>>> import numpy as np
>>> from numpy import linalg as LA
>>> np.set_printoptions(suppress=True, linewidth=140)
>>> def rnd(a):
...     return np.round(a, 3) + 0
... 
>>> M = np.load("sample6.npy")
>>> M
array([[ 3.946, -0.562,  0.039, -0.672,  1.326,  0.498],
       [-0.562,  3.498,  0.306,  1.042,  0.029, -0.122],
       [ 0.039,  0.306,  3.253, -0.283,  1.078, -0.444],
       [-0.672,  1.042, -0.283,  3.306,  0.453,  0.838],
       [ 1.326,  0.029,  1.078,  0.453,  8.086,  0.929],
       [ 0.498, -0.122, -0.444,  0.838,  0.929,  5.91 ]])
>>> x = np.array([1, -3, 0, -2, 0, -2])
>>> target = M @ x
>>> b, lr = np.zeros(6), 1 / LA.norm(M, 2) ** 2
>>> for i in range(5):
...     b -= lr * M.T @ (M @ b - target)
...     if i % 1 == 0: print(i, round(LA.norm(M @ b - target), 3))
... 
0 14.031
1 9.216
2 6.292
3 4.48
4 3.337
>>> rnd(b)
array([ 1.098, -2.089,  0.09 , -2.008, -0.074, -1.891])
>>> x = np.array([3, 3, 3, 0, 3, 1])
>>> a = np.maximum(M @ x, 0)
>>> rnd(a)
array([14.745,  9.691, 13.584,  2.458, 32.486,  8.493])
>>> np.flatnonzero(a > 1e-9)
array([0, 1, 2, 3, 4, 5])
>>> rnd(np.tanh(M @ x))
array([1.   , 1.   , 1.   , 0.985, 1.   , 1.   ])
>>> rnd(M.T @ a)
array([ 98.921,  32.236,  78.283,  26.305, 306.162,  82.562])
>>> rng = np.random.default_rng(191392)
>>> idx = rng.permutation(6)
>>> idx
array([5, 0, 1, 2, 3, 4])
>>> M2 = M[idx][:, idx]
>>> np.allclose(M2, M)
False
>>> rnd(LA.det(M2)), rnd(LA.det(M[idx]))
(np.float64(4858.564), np.float64(-4858.564))
>>> np.diag(M2)
array([5.91 , 3.946, 3.498, 3.253, 3.306, 8.086])
>>> print(rnd(np.sort(np.abs(LA.eigvals(M2)))))
[1.999 3.    3.    5.    5.999 9.   ]
>>> r0 = np.array([3, -3, 1, 2, 0, -3])
>>> M2 = M + np.outer(r0, np.eye(6)[5])
>>> print(M2)
[[ 3.946 -0.562  0.039 -0.672  1.326  3.498]
 [-0.562  3.498  0.306  1.042  0.029 -3.122]
 [ 0.039  0.306  3.253 -0.283  1.078  0.556]
 [-0.672  1.042 -0.283  3.306  0.453  2.838]
 [ 1.326  0.029  1.078  0.453  8.086  0.929]
 [ 0.498 -0.122 -0.444  0.838  0.929  2.91 ]]
>>> print(LA.matrix_rank(LA.inv(M2) - LA.inv(M), tol=1e-8))
1
>>> LA.matrix_rank(M2 - M)
np.int64(1)
>>> C2 = M.T @ M
>>> rnd(LA.svd(M, compute_uv=False) ** 2)
array([80.999, 35.994, 24.998,  9.003,  9.   ,  3.998])
>>> print(rnd(np.diag(C2)))
[18.346 13.747 12.116 13.455 69.373 36.953]
>>> E = np.loadtxt("a.csv", delimiter=",")
>>> E
array([[ 1.,  1.,  1.,  1., -1., -1., -1., -1.],
       [ 1.,  1., -1., -1., -1., -1.,  1.,  1.],
       [ 1., -1., -1.,  1., -1.,  1.,  1., -1.],
       [ 1.,  1., -1., -1.,  1.,  1., -1., -1.],
       [ 1., -1.,  1., -1., -1.,  1., -1.,  1.],
       [ 1.,  1.,  1.,  1.,  1.,  1.,  1.,  1.],
       [ 1., -1.,  1., -1.,  1., -1.,  1., -1.],
       [ 1., -1., -1.,  1.,  1., -1., -1.,  1.]])
>>> E[:, 5] @ E[:, 3]
np.float64(0.0)
>>> rnd(LA.pinv(E))
array([[ 0.125,  0.125,  0.125,  0.125,  0.125,  0.125,  0.125,  0.125],
       [ 0.125,  0.125, -0.125,  0.125, -0.125,  0.125, -0.125, -0.125],
       [ 0.125, -0.125, -0.125, -0.125,  0.125,  0.125,  0.125, -0.125],
       [ 0.125, -0.125,  0.125, -0.125, -0.125,  0.125, -0.125,  0.125],
       [-0.125, -0.125, -0.125,  0.125, -0.125,  0.125,  0.125,  0.125],
       [-0.125, -0.125,  0.125,  0.125,  0.125,  0.125, -0.125, -0.125],
       [-0.125,  0.125,  0.125, -0.125, -0.125,  0.125,  0.125, -0.125],
       [-0.125,  0.125, -0.125, -0.125,  0.125,  0.125, -0.125,  0.125]])
>>> E.T @ E
array([[8., 0., 0., 0., 0., 0., 0., 0.],
       [0., 8., 0., 0., 0., 0., 0., 0.],
       [0., 0., 8., 0., 0., 0., 0., 0.],
       [0., 0., 0., 8., 0., 0., 0., 0.],
       [0., 0., 0., 0., 8., 0., 0., 0.],
       [0., 0., 0., 0., 0., 8., 0., 0.],
       [0., 0., 0., 0., 0., 0., 8., 0.],
       [0., 0., 0., 0., 0., 0., 0., 8.]])
>>> print(rnd(LA.svd(E, compute_uv=False)))
[2.828 2.828 2.828 2.828 2.828 2.828 2.828 2.828]
>>> E @ E.T
array([[8., 0., 0., 0., 0., 0., 0., 0.],
       [0., 8., 0., 0., 0., 0., 0., 0.],
       [0., 0., 8., 0., 0., 0., 0., 0.],
       [0., 0., 0., 8., 0., 0., 0., 0.],
       [0., 0., 0., 0., 8., 0., 0., 0.],
       [0., 0., 0., 0., 0., 8., 0., 0.],
       [0., 0., 0., 0., 0., 0., 8., 0.],
       [0., 0., 0., 0., 0., 0., 0., 8.]])
>>> C2 = E.T @ E
>>> rnd(LA.svd(E, compute_uv=False) ** 2)
array([8., 8., 8., 8., 8., 8., 8., 8.])
>>> (E @ E.T).shape
(8, 8)
>>> np.trace(C2), (E ** 2).sum()
(np.float64(64.0), np.float64(64.0))
>>> print(C2)
[[8. 0. 0. 0. 0. 0. 0. 0.]
 [0. 8. 0. 0. 0. 0. 0. 0.]
 [0. 0. 8. 0. 0. 0. 0. 0.]
 [0. 0. 0. 8. 0. 0. 0. 0.]
 [0. 0. 0. 0. 8. 0. 0. 0.]
 [0. 0. 0. 0. 0. 8. 0. 0.]
 [0. 0. 0. 0. 0. 0. 8. 0.]
 [0. 0. 0. 0. 0. 0. 0. 8.]]
>>> M2 = LA.inv(M)
>>> rnd(M @ M2)
array([[1., 0., 0., 0., 0., 0.],
       [0., 1., 0., 0., 0., 0.],
       [0., 0., 1., 0., 0., 0.],
       [0., 0., 0., 1., 0., 0.],
       [0., 0., 0., 0., 1., 0.],
       [0., 0., 0., 0., 0., 1.]])
>>> print((np.abs(M2) > 1e-9).astype(int))
[[1 1 1 1 1 1]
 [1 1 1 1 1 1]
 [1 1 1 1 1 1]
 [1 1 1 1 1 1]
 [1 1 1 1 1 1]
 [1 1 1 1 1 1]]
>>> rnd(LA.slogdet(M)[0])
np.float64(1.0)
>>> np.allclose(M2, M.T)
False
>>> rnd(LA.det(M) * LA.det(M2))
np.float64(1.0)
>>> ang = np.radians(90)
>>> R = np.eye(8)
>>> R[7, 7] = R[0, 0] = np.cos(ang)
>>> R[7, 0], R[0, 7] = -np.sin(ang), np.sin(ang)
>>> rnd(R)
array([[ 0.,  0.,  0.,  0.,  0.,  0.,  0.,  1.],
       [ 0.,  1.,  0.,  0.,  0.,  0.,  0.,  0.],
       [ 0.,  0.,  1.,  0.,  0.,  0.,  0.,  0.],
       [ 0.,  0.,  0.,  1.,  0.,  0.,  0.,  0.],
       [ 0.,  0.,  0.,  0.,  1.,  0.,  0.,  0.],
       [ 0.,  0.,  0.,  0.,  0.,  1.,  0.,  0.],
       [ 0.,  0.,  0.,  0.,  0.,  0.,  1.,  0.],
       [-1.,  0.,  0.,  0.,  0.,  0.,  0.,  0.]])
>>> M2 = E @ R.T
>>> np.allclose(E @ E.T, M2 @ M2.T)
True
>>> np.allclose(LA.norm(E, axis=1), LA.norm(M2, axis=1))
True
>>> np.abs(M2 - E).max(axis=0)
array([2., 0., 0., 0., 0., 0., 0., 2.])
>>> np.trace(E)
np.float64(2.0)
>>> J = np.loadtxt("arr.csv", delimiter=",")
>>> print(J)
[[ 2.  1. -3.  0. -1. -2.  0.  0.  0.]
 [-2.  0.  3. -3. -2.  0.  0.  0.  0.]
 [ 1.  0.  0.  1. -2. -2.  0.  0.  0.]
 [ 1. -1.  1.  1.  0. -2.  0.  0.  0.]
 [ 1.  0. -2. -1.  2. -1.  0.  0.  0.]
 [-2.  1.  1. -3.  0. -3.  0.  0.  0.]
 [ 0.  0.  0.  0.  0.  0.  2.  6.  3.]
 [ 0.  0.  0.  0.  0.  0.  9.  2.  7.]
 [ 0.  0.  0.  0.  0.  0.  3.  8.  2.]]
>>> # 2 blocks once reordered
>>> vals, vecs = LA.eigh(M)
>>> x = np.array([2, 1, 5, 3, 1, 4])
>>> print((np.sign(vecs[:, -1].round(6)) == np.sign(vecs[0, -1].round(6))).astype(int))
[1 0 1 1 1 1]
>>> print(rnd(x @ M @ x / (x @ x)), rnd(vals[0]), rnd(vals[-1]))
4.642 1.999 9.0
>>> rnd(LA.eigvalsh(M[1:, 1:]))
array([2.072, 3.   , 4.339, 5.986, 8.655])
>>> print(rnd(vecs * np.abs(vals) @ vecs.T))
[[ 3.946 -0.562  0.039 -0.672  1.326  0.498]
 [-0.562  3.498  0.306  1.042  0.029 -0.122]
 [ 0.039  0.306  3.253 -0.283  1.078 -0.444]
 [-0.672  1.042 -0.283  3.306  0.453  0.838]
 [ 1.326  0.029  1.078  0.453  8.086  0.929]
 [ 0.498 -0.122 -0.444  0.838  0.929  5.91 ]]
>>> rnd(x @ M @ x)
np.float64(259.933)
>>> rnd(LA.norm(J, 2))
np.float64(14.348)
>>> print(rnd(LA.norm(J[8], 1)), rnd(LA.norm(J[8], np.inf)))
13.0 8.0
>>> J[8] @ J[1]
np.float64(0.0)
>>> q, _ = LA.qr(np.array([[-1.3, 1.3, -2.9, -0.6, -0.1],
...     [-1.2, -0.5, -0.7, 0.0, 0.7],
...     [-0.3, 1.4, -0.2, -0.2, 0.6],
...     [-0.5, -0.1, 0.7, -0.4, 1.0],
...     [-0.3, -2.2, -0.6, 1.7, 0.4]]))
>>> vecs, _ = LA.qr(np.array([[-0.7, -0.7, 0.6, 0.4, -1.1, -0.4],
...     [-0.9, -1.6, -0.9, -0.1, -0.2, 0.0],
...     [-0.7, 2.0, -0.5, 0.7, -0.7, -2.2],
...     [-1.6, 0.7, 0.3, 0.9, 1.4, 1.5],
...     [-0.3, -1.6, 0.9, -0.5, -0.4, 0.6],
...     [-1.2, -0.6, -0.2, -0.5, 0.0, -0.2]]))
>>> sv = 3 * 0.5 ** np.arange(5)
>>> arr = q[:, :5] * sv @ vecs[:5]
>>> rnd(arr)
array([[ 0.321,  0.386, -1.194,  0.782, -0.918, -1.26 ],
       [ 0.808,  0.436, -0.469,  0.931, -1.262, -0.598],
       [-0.281, -0.237, -0.527, -0.122, -0.533, -0.327],
       [ 0.433, -0.19 , -0.093,  0.393, -0.688, -0.219],
       [ 0.381,  0.807,  0.658,  0.595, -0.268, -0.089]])
>>> M2 = np.array([[2, -1], [0, 1], [-1, 0], [1, 1], [2, 2], [1, 2]])
>>> rnd(arr @ M2)
array([[-0.477, -3.508],
       [-0.106, -3.162],
       [-1.55 , -1.797],
       [-0.242, -2.043],
       [ 0.074,  0.306]])
>>> M2 @ arr
Traceback (most recent call last):
  File "<python-input-81>", line 1, in <module>
    M2 @ arr
    ~~~^~~~~
ValueError: matmul: Input operand 1 has a mismatch in its core dimension 0, with gufunc signature (n?,k),(k,m?)->(n?,m?) (size 5 is different from 2)
>>> print(LA.matrix_rank(np.vstack([arr, M2.T])))
6
>>> print(np.vstack([arr, M2.T]).shape)
(7, 6)
>>> rnd(np.einsum("ik,kj->ji", arr, M2))
array([[-0.477, -0.106, -1.55 , -0.242,  0.074],
       [-3.508, -3.162, -1.797, -2.043,  0.306]])
>>> rnd(np.einsum("ij->j", arr))
array([ 1.663,  1.203, -1.626,  2.579, -3.669, -2.493])
>>> r0 = np.array([-3, -3])
>>> print(rnd(np.convolve(arr[2], r0)))
[0.844 1.554 2.293 1.947 1.965 2.58  0.981]
>>> M2 = arr + rng.integers(-2, 3, (5, 1)) @ rng.integers(-2, 3, (1, 6))
>>> rnd(M2)
array([[ 0.321, -0.614, -0.194, -1.218,  1.082, -2.26 ],
       [ 0.808, -1.564,  1.531, -3.069,  2.738, -2.598],
       [-0.281, -2.237,  1.473, -4.122,  3.467, -2.327],
       [ 0.433, -2.19 ,  1.907, -3.607,  3.312, -2.219],
       [ 0.381,  2.807, -1.342,  4.595, -4.268,  1.911]])
>>> rnd(LA.svd(M2 - arr, compute_uv=False))
array([13.675,  0.   ,  0.   ,  0.   ,  0.   ])
>>> LA.matrix_rank(M2 - arr, tol=1e-8)
np.int64(1)
>>> U, sv = LA.svd(arr)
Traceback (most recent call last):
  File "<python-input-92>", line 1, in <module>
    U, sv = LA.svd(arr)
    ^^^^^
ValueError: too many values to unpack (expected 2)
>>> U, sv, Vh = LA.svd(arr, full_matrices=False)
>>> rnd(np.abs(Vh[0]))
array([0.289, 0.195, 0.375, 0.437, 0.582, 0.457])
>>> rnd(U.T @ arr @ Vh.T)
array([[3.   , 0.   , 0.   , 0.   , 0.   ],
       [0.   , 1.5  , 0.   , 0.   , 0.   ],
       [0.   , 0.   , 0.75 , 0.   , 0.   ],
       [0.   , 0.   , 0.   , 0.375, 0.   ],
       [0.   , 0.   , 0.   , 0.   , 0.188]])
>>> rnd(U.T @ U)
array([[1., 0., 0., 0., 0.],
       [0., 1., 0., 0., 0.],
       [0., 0., 1., 0., 0.],
       [0., 0., 0., 1., 0.],
       [0., 0., 0., 0., 1.]])
>>> U.shape, sv.shape, Vh.shape
((5, 5), (5,), (5, 6))
>>> np.allclose(U * sv @ Vh, arr)
True
>>> rnd(sv)
array([3.   , 1.5  , 0.75 , 0.375, 0.187])
>>> rnd(Vh @ Vh.T)
array([[1., 0., 0., 0., 0.],
       [0., 1., 0., 0., 0.],
       [0., 0., 1., 0., 0.],
       [0., 0., 0., 1., 0.],
       [0., 0., 0., 0., 1.]])
>>> rnd(np.cumsum(sv ** 2) / np.sum(sv ** 2))
array([0.751, 0.938, 0.985, 0.997, 1.   ])
>>> def softmax(z):
...     e = np.exp(z - z.max(axis=-1, keepdims=True))
...     return e / e.sum(axis=-1, keepdims=True)
... 
>>> rnd(softmax(10 * arr[3]))
array([0.596, 0.001, 0.003, 0.399, 0.   , 0.001])
>>> rnd(softmax(arr[3]))
array([0.254, 0.136, 0.15 , 0.244, 0.083, 0.132])
>>> S = arr @ arr.T / np.sqrt(6)
>>> rnd(softmax(S + np.triu(np.full(S.shape, -np.inf), 1)))
array([[1.   , 0.   , 0.   , 0.   , 0.   ],
       [0.474, 0.526, 0.   , 0.   , 0.   ],
       [0.381, 0.3  , 0.319, 0.   , 0.   ],
       [0.278, 0.312, 0.182, 0.228, 0.   ],
       [0.177, 0.248, 0.117, 0.171, 0.288]])
